% ipython --no-banner

In [1]: import numpy as np

In [2]: import numpy.linalg as la

In [3]: np.set_printoptions(precision=2, suppress=True, linewidth=160)

In [4]: m1 = np.load("data.npy")

In [5]: m1.round(2) + 0
Out[5]: 
array([[ 0.24,  0.2 ,  0.15,  0.11,  0.24, -0.02, -0.11,  0.2 ],
       [ 0.2 ,  0.16,  0.12,  0.09,  0.2 , -0.02, -0.09,  0.16],
       [ 0.15,  0.12,  0.1 ,  0.07,  0.15, -0.01, -0.07,  0.12],
       [ 0.11,  0.09,  0.07,  0.05,  0.11, -0.01, -0.05,  0.09],
       [ 0.24,  0.2 ,  0.15,  0.11,  0.24, -0.02, -0.11,  0.2 ],
       [-0.02, -0.02, -0.01, -0.01, -0.02,  0.  ,  0.01, -0.02],
       [-0.11, -0.09, -0.07, -0.05, -0.11,  0.01,  0.05, -0.09],
       [ 0.2 ,  0.16,  0.12,  0.09,  0.2 , -0.02, -0.09,  0.16]])

In [6]: np.round(np.abs(la.eigvals(m1)).max(), 2)
Out[6]: np.float64(1.0)

In [7]: round(float(la.det(m1)), 2)
Out[7]: -0.0

In [8]: x0 = np.array([3, -1, 2, 1, 4, 4, -4, 3])

In [9]: round((x0 - m1 @ x0) @ (m1 @ x0), 2)
Out[9]: np.float64(0.0)

In [10]: np.unique(m1.round(6), axis=0).shape
Out[10]: (6, 8)

In [11]: np.abs(np.diag(la.qr(m1)[1])) > 1e-9
Out[11]: array([ True, False, False, False, False, False, False, False])

In [12]: np.allclose(m1[:-1].T @ la.lstsq(m1[:-1].T, m1[-1])[0], m1[-1])
Out[12]: True

In [13]: la.lstsq(m1[:-1].T, m1[-1])[2]
Out[13]: np.int32(1)

In [14]: round(float(np.trace(la.pinv(m1) @ m1)), 2)
Out[14]: 1.0

In [15]: rng = np.random.default_rng(86)

In [16]: other = m1 + rng.integers(-2, 3, (8, 1)) @ rng.integers(-2, 3, (1, 8))

In [17]: other
Out[17]: 
array([[-3.76, -1.8 ,  0.15,  2.11, -3.76,  3.98, -4.11, -3.8 ],
       [-1.8 , -0.84,  0.12,  1.09, -1.8 ,  1.98, -2.09, -1.84],
       [ 4.15,  2.12,  0.1 , -1.93,  4.15, -4.01,  3.93,  4.12],
       [ 4.11,  2.09,  0.07, -1.95,  4.11, -4.01,  3.95,  4.09],
       [ 4.24,  2.2 ,  0.15, -1.89,  4.24, -4.02,  3.89,  4.2 ],
       [-2.02, -1.02, -0.01,  0.99, -2.02,  2.  , -1.99, -2.02],
       [ 3.89,  1.91, -0.07, -2.05,  3.89, -3.99,  4.05,  3.91],
       [ 2.2 ,  1.16,  0.12, -0.91,  2.2 , -2.02,  1.91,  2.16]])

In [18]: other - m1
Out[18]: 
array([[-4., -2.,  0.,  2., -4.,  4., -4., -4.],
       [-2., -1.,  0.,  1., -2.,  2., -2., -2.],
       [ 4.,  2.,  0., -2.,  4., -4.,  4.,  4.],
       [ 4.,  2.,  0., -2.,  4., -4.,  4.,  4.],
       [ 4.,  2.,  0., -2.,  4., -4.,  4.,  4.],
       [-2., -1.,  0.,  1., -2.,  2., -2., -2.],
       [ 4.,  2.,  0., -2.,  4., -4.,  4.,  4.],
       [ 2.,  1.,  0., -1.,  2., -2.,  2.,  2.]])

In [19]: la.matrix_rank(other - m1, tol=1e-8)
Out[19]: np.int64(1)

In [20]: np.round(la.svd(other - m1, compute_uv=False), 2) + 0
Out[20]: array([22.49,  0.  ,  0.  ,  0.  ,  0.  ,  0.  ,  0.  ,  0.  ])

In [21]: t = np.deg2rad(72)

In [22]: J = np.eye(3)

In [23]: J[np.ix_([2, 1], [2, 1])] = [[np.cos(t), -np.sin(t)], [np.sin(t), np.cos(t)]]

In [24]: J
Out[24]: 
array([[ 1.  ,  0.  ,  0.  ],
       [ 0.  ,  0.31,  0.95],
       [ 0.  , -0.95,  0.31]])

In [25]: lab = rng.permutation(3)

In [26]: lab
Out[26]: array([1, 2, 0])

In [27]: other = J[lab][:, lab]

In [28]: np.sort(np.abs(la.eigvals(other)))
Out[28]: array([1., 1., 1.])

In [29]: other
Out[29]: 
array([[ 0.31,  0.95,  0.  ],
       [-0.95,  0.31,  0.  ],
       [ 0.  ,  0.  ,  1.  ]])

In [30]: round(la.det(other), 2), round(float(la.det(J[lab])), 2)
Out[30]: (np.float64(1.0), 1.0)

In [31]: np.diag(other)
Out[31]: array([0.31, 0.31, 1.  ])

In [32]: round(np.trace(other), 2)
Out[32]: np.float64(1.62)

In [33]: np.round(np.abs(la.eigvals(J)).max(), 2)
Out[33]: np.float64(1.0)

In [34]: round(np.trace(J), 2)
Out[34]: np.float64(1.62)

In [35]: np.allclose(J, J.T)
Out[35]: False

In [36]: J @ J
Out[36]: 
array([[ 1.  ,  0.  ,  0.  ],
       [ 0.  , -0.81,  0.59],
       [ 0.  , -0.59, -0.81]])

In [37]: np.sort(np.abs(la.eigvals(J)))
Out[37]: array([1., 1., 1.])

In [38]: (J + J.T) / 2
Out[38]: 
array([[1.  , 0.  , 0.  ],
       [0.  , 0.31, 0.  ],
       [0.  , 0.  , 0.31]])

In [39]: K = np.load("block3.npy")

In [40]: K
Out[40]: 
array([[-0.99, -0.15,  0.07],
       [ 0.  , -0.42, -0.91],
       [ 0.16, -0.89,  0.42]])

In [41]: other = K + rng.integers(-2, 3, (3, 1)) @ rng.integers(-2, 3, (1, 3))

In [42]: other
Out[42]: 
array([[-1.99, -2.15, -0.93],
       [ 2.  ,  3.58,  1.09],
       [-1.84, -4.89, -1.58]])

In [43]: la.svd(other - K, compute_uv=False)
Out[43]: array([7.35, 0.  , 0.  ])

In [44]: lab = rng.permutation(3)

In [45]: lab
Out[45]: array([2, 1, 0])

In [46]: other = K[lab][:, lab]

In [47]: np.diag(other)
Out[47]: array([ 0.42, -0.42, -0.99])

In [48]: round(np.trace(other), 2)
Out[48]: np.float64(-0.99)

In [49]: np.allclose(other, K)
Out[49]: False

In [50]: other
Out[50]: 
array([[ 0.42, -0.89,  0.16],
       [-0.91, -0.42,  0.  ],
       [ 0.07, -0.15, -0.99]])

In [51]: x0 = np.array([4, -4, 2])

In [52]: y = other @ x0

In [53]: y
Out[53]: array([ 5.57, -1.93, -1.1 ])

In [54]: la.solve(other, -1 * y)
Out[54]: array([-4.,  4., -2.])

In [55]: np.round(la.solve(other.T, other[1]), 2) + 0
Out[55]: array([0., 1., 0.])

In [56]: la.solve(other, y)
Out[56]: array([ 4., -4.,  2.])

In [57]: P = np.triu(np.array([[-1, 0, 1], [-1, -2, -1], [-2, -2, 1]]), 1) + np.eye(3)

In [58]: other = P @ K @ la.inv(P)

In [59]: P @ K - K @ P
Out[59]: 
array([[ 0.16, -0.89,  1.26],
       [-0.16,  0.89, -0.84],
       [ 0.  ,  0.  , -1.06]])

In [60]: round(float(la.det(other)), 2)
Out[60]: 1.0

In [61]: np.poly(other)
Out[61]: array([ 1.  ,  0.99, -0.99, -1.  ])

In [62]: la.matrix_rank(other)
Out[62]: np.int64(3)

In [63]: cov = K.T @ K

In [64]: la.svd(K, compute_uv=False) ** 2
Out[64]: array([1., 1., 1.])

In [65]: (K @ K.T).shape
Out[65]: (3, 3)

In [66]: round(float(np.trace(cov)), 2), (K ** 2).sum()
Out[66]: (3.0, np.float64(3.0))

In [67]: np.allclose(cov, cov.T)
Out[67]: True

In [68]: cov.round(2) + 0
Out[68]: 
array([[1., 0., 0.],
       [0., 1., 0.],
       [0., 0., 1.]])

In [69]: arr = np.loadtxt("dump.csv", delimiter=",")

In [70]: arr
Out[70]: 
array([[0., 0., 1., 0., 0., 1., 0., 1., 0., 0., 0.],
       [0., 0., 0., 0., 0., 0., 0., 0., 0., 1., 0.],
       [1., 0., 0., 0., 0., 1., 0., 1., 0., 0., 0.],
       [0., 0., 0., 0., 0., 0., 1., 0., 0., 0., 1.],
       [0., 0., 0., 0., 0., 0., 0., 0., 0., 1., 0.],
       [1., 0., 1., 0., 0., 0., 0., 1., 0., 0., 0.],
       [0., 0., 0., 1., 0., 0., 0., 0., 1., 0., 1.],
       [1., 0., 1., 0., 0., 1., 0., 0., 0., 0., 0.],
       [0., 0., 0., 0., 0., 0., 1., 0., 0., 0., 1.],
       [0., 1., 0., 0., 1., 0., 0., 0., 0., 0., 0.],
       [0., 0., 0., 1., 0., 0., 1., 0., 1., 0., 0.]])

In [71]: Uu, s, Vh = la.svd(arr)

In [72]: evecs = Vh[:(s > 1e-8).sum()]

In [73]: x0 = arr[2] + 3 * arr[6] + rng.integers(2) * np.eye(11)[7]

In [74]: x0
Out[74]: array([1., 0., 0., 3., 0., 1., 0., 2., 3., 0., 3.])

In [75]: np.round(evecs.T @ evecs, 2) + 0
Out[75]: 
array([[1. , 0. , 0. , 0. , 0. , 0. , 0. , 0. , 0. , 0. , 0. ],
       [0. , 0.5, 0. , 0. , 0.5, 0. , 0. , 0. , 0. , 0. , 0. ],
       [0. , 0. , 1. , 0. , 0. , 0. , 0. , 0. , 0. , 0. , 0. ],
       [0. , 0. , 0. , 0.5, 0. , 0. , 0. , 0. , 0.5, 0. , 0. ],
       [0. , 0.5, 0. , 0. , 0.5, 0. , 0. , 0. , 0. , 0. , 0. ],
       [0. , 0. , 0. , 0. , 0. , 1. , 0. , 0. , 0. , 0. , 0. ],
       [0. , 0. , 0. , 0. , 0. , 0. , 1. , 0. , 0. , 0. , 0. ],
       [0. , 0. , 0. , 0. , 0. , 0. , 0. , 1. , 0. , 0. , 0. ],
       [0. , 0. , 0. , 0.5, 0. , 0. , 0. , 0. , 0.5, 0. , 0. ],
       [0. , 0. , 0. , 0. , 0. , 0. , 0. , 0. , 0. , 1. , 0. ],
       [0. , 0. , 0. , 0. , 0. , 0. , 0. , 0. , 0. , 0. , 1. ]])

In [76]: np.allclose(evecs.T @ evecs @ x0, x0)
Out[76]: True

In [77]: la.matrix_rank(np.vstack([arr, x0]))
Out[77]: np.int64(9)

In [78]: np.diag(evecs.T @ evecs)
Out[78]: array([1. , 0.5, 1. , 0.5, 0.5, 1. , 1. , 1. , 0.5, 1. , 1. ])
